$ python -q
>>> import numpy as np
>>> np.set_printoptions(precision=2, suppress=True, linewidth=200)
>>> rd = lambda a: np.round(a, 2) + 0
>>> J = np.loadtxt("arr.csv", delimiter=",")
>>> J
array([[ 9.,  4.,  0.,  0.],
       [ 4., -4.,  4.,  0.],
       [ 0.,  4., -2.,  4.],
       [ 0.,  0.,  4., -6.]])
>>> # symmetric
>>> vals, vecs = np.linalg.eig(J)
>>> rd(J @ vecs[:, 0] - vals[0] * vecs[:, 0])
array([0., 0., 0., 0.])
>>> print(rd(np.sort(np.linalg.eigvals(J @ J))))
[  3.83  30.56  93.6  105.01]
>>> rd(np.prod(vals))
np.float64(1072.0)
>>> M = np.load("a.npy")
>>> M
array([[16,  0, 16],
       [ 0,  0,  0],
       [16,  0, 16]])
>>> # row 2 repeats row 0
>>> B = M[0, 0] * M[1:] - np.outer(M[1:, 0], M[0])
>>> print(B)
[[0 0 0]
 [0 0 0]]
>>> np.flatnonzero(~B.round(6).any(axis=1))
array([0, 1])
>>> np.linalg.matrix_rank(B), np.linalg.matrix_rank(M)
(np.int64(0), np.int64(1))
>>> print(M[:, 0] / M[0, 0])
[1. 0. 1.]
>>> vals, vecs = np.linalg.eigh(M)
>>> rd(vecs @ np.diag(vals) @ vecs.T)
array([[16.,  0., 16.],
       [ 0.,  0.,  0.],
       [16.,  0., 16.]])
>>> rd(vecs.T @ vecs)
array([[1., 0., 0.],
       [0., 1., 0.],
       [0., 0., 1.]])
>>> rd(np.linalg.eigvalsh(M + 4 * np.eye(3)))
array([ 4.,  4., 36.])
>>> np.unique(vals.round(6) + 0, return_counts=True)[1]
array([2, 1])
>>> print(np.abs(vecs[:, -1]).round(6).argmax())
0
>>> rd(vecs.T @ M @ vecs)
array([[ 0.,  0.,  0.],
       [ 0.,  0.,  0.],
       [ 0.,  0., 32.]])
>>> rd(np.linalg.svd(M, compute_uv=False))
array([32.,  0.,  0.])
>>> rk = np.linalg.matrix_rank(M)
>>> rk
np.int64(1)
>>> N = np.linalg.svd(M)[2][rk:].T
>>> N.shape
(3, 2)
>>> data = np.array([[5, 2, 3, -5], [1, -3, 1, 3], [2, 2, 5, 0], [1, -2, 2, 5]])
>>> data[2] = data[3]
>>> data
array([[ 5,  2,  3, -5],
       [ 1, -3,  1,  3],
       [ 1, -2,  2,  5],
       [ 1, -2,  2,  5]])
>>> # rank 3
>>> rng = np.random.default_rng(14)
>>> idx = rng.permutation(4)
>>> idx
array([0, 3, 2, 1])
>>> B = data[idx][:, idx]
>>> rd(np.sort(np.abs(np.linalg.eigvals(B))))
array([0.  , 2.25, 5.69, 5.69])
>>> B
array([[ 5, -5,  3,  2],
       [ 1,  5,  2, -2],
       [ 1,  5,  2, -2],
       [ 1,  3,  1, -3]])
>>> np.trace(B)
np.int64(9)
>>> np.allclose(B, data)
False
>>> E = np.loadtxt("dump.csv", delimiter=",")
>>> rd(E)
array([[-6.02,  4.3 ,  6.73],
       [-7.6 ,  4.92,  4.25],
       [-7.63,  4.93,  4.17],
       [-4.21,  3.45,  8.39],
       [ 3.31, -2.99, -8.95],
       [-8.4 ,  4.5 , -3.04],
       [-3.68,  3.18,  8.74],
       [-5.48,  2.21, -8.07],
       [ 4.5 , -1.55,  8.79],
       [-3.66,  3.17,  8.75],
       [ 2.  , -2.31, -9.52],
       [-8.34,  5.09,  2.13],
       [ 5.02, -1.9 ,  8.43],
       [-5.18,  3.92,  7.61]])
>>> # rank 2
>>> gram = E.T @ E
>>> print((E @ E.T).shape)
(14, 14)
>>> np.trace(gram), (E ** 2).sum()
(np.float64(1400.0), np.float64(1400.0))
>>> Uu, sigma, vt = np.linalg.svd(E)
>>> rd(sigma)
array([30.66, 21.45,  0.  ])
>>> np.argmax(sigma[:-1] / (sigma[1:] + 1e-6)) + 1
np.int64(2)
>>> B = Uu[:, :2] @ np.diag(sigma[:2]) @ vt[:2]
>>> np.linalg.matrix_rank(B)
np.int64(2)
>>> rd(np.linalg.norm(E - B, 2)), rd(sigma[2])
(np.float64(0.0), np.float64(0.0))
>>> rd(np.abs(E - B).max())
np.float64(0.0)
>>> Uu, sigma, vt = np.linalg.svd(E)
>>> vecs = vt[:(sigma > 1e-8).sum()]
>>> vec = E[13] + 3 * E[0] + rng.integers(2) * np.eye(3)[1]
>>> print(rd(vec))
[-23.24  16.81  27.79]
>>> rd(np.linalg.norm(vec - vecs.T @ vecs @ vec))
np.float64(0.0)
>>> np.allclose(vecs.T @ vecs @ vec, vec)
True
>>> print(rd(np.diag(vecs.T @ vecs)))
[0.75 0.26 0.99]
>>> arr = np.load("m.npy")
>>> arr
array([[2., 2., 0., 0.],
       [2., 0., 2., 0.],
       [0., 2., 2., 2.],
       [0., 0., 2., 2.]])
>>> try:
...     np.linalg.cholesky(arr)
... except np.linalg.LinAlgError as e:
...     print(repr(e))
... 
LinAlgError('Matrix is not positive definite')
>>> np.all(np.linalg.eigvalsh(arr) > 0)
np.False_
>>> Q, r_ = np.linalg.qr(arr)
>>> rd(Q @ r_)
array([[2., 2., 0., 0.],
       [2., 0., 2., 0.],
       [0., 2., 2., 2.],
       [0., 0., 2., 2.]])
>>> np.allclose(r_.T @ r_, arr.T @ arr)
True
>>> rd(Q.T @ Q)
array([[1., 0., 0., 0.],
       [0., 1., 0., 0.],
       [0., 0., 1., 0.],
       [0., 0., 0., 1.]])
>>> print(Q.shape, r_.shape)
(4, 4) (4, 4)
>>> B = arr / np.sqrt((arr ** 2).mean(axis=1, keepdims=True))
>>> np.linalg.matrix_rank(B) == np.linalg.matrix_rank(arr)
np.True_
>>> rd(np.linalg.norm(B, axis=1))
array([2., 2., 2., 2.])
>>> print(rd(B[0]))
[1.41 1.41 0.   0.  ]
>>> np.linalg.matrix_rank(arr - arr.mean(axis=1, keepdims=True))
np.int64(3)
>>> D = np.linalg.norm(E[:, None] - E[None], axis=-1)
>>> rd(np.linalg.norm(E, axis=1))
array([10., 10., 10., 10., 10., 10., 10., 10., 10., 10., 10., 10., 10., 10.])
>>> (D + 1e9 * np.eye(14)).round(6).argmin(axis=1)
array([13,  2,  1,  6, 10, 11,  9,  5, 12,  6,  4,  2,  8,  0])
>>> np.linalg.matrix_rank(D ** 2)
np.int64(3)
>>> D[7].round(6).argsort(kind="stable")[:4]
array([ 7,  5, 10,  4])
>>> rd(D[:5, :5])
array([[ 0.  ,  3.  ,  3.09,  2.61, 19.65],
       [ 3.  ,  0.  ,  0.09,  5.55, 18.87],
       [ 3.09,  0.09,  0.  ,  5.64, 18.83],
       [ 2.61,  5.55,  5.64,  0.  , 19.97],
       [19.65, 18.87, 18.83, 19.97,  0.  ]])
>>> W0 = np.array([[5.87, -7.02, 0.96],
...     [3.06, -3.78, -0.29],
...     [-0.04, -1.23, -1.1],
...     [-0.2, -1.07, -1.04],
...     [-0.32, -0.63, -0.66],
...     [0.25, 0.36, 0.35],
...     [0.27, 0.39, 0.37],
...     [0.87, 1.23, 1.08],
...     [1.92, 2.76, 2.17],
...     [5.32, 8.6, 5.28],
...     [5.45, 8.85, 5.39],
...     [10.83, 20.54, 9.88]])
>>> def softmax(z):
...     e = np.exp(z - z.max(axis=-1, keepdims=True))
...     return e / e.sum(axis=-1, keepdims=True)
... 
>>> rd(softmax(10 * W0[2]))
array([1., 0., 0.])
>>> rd(softmax(W0).sum(axis=1))
array([1., 1., 1., 1., 1., 1., 1., 1., 1., 1., 1., 1.])
>>> att = W0 @ W0.T / np.sqrt(3)
>>> softmax(att).round(6).argmax(axis=1)
array([ 0,  0,  0,  0,  0, 11, 11, 11, 11, 11, 11, 11])
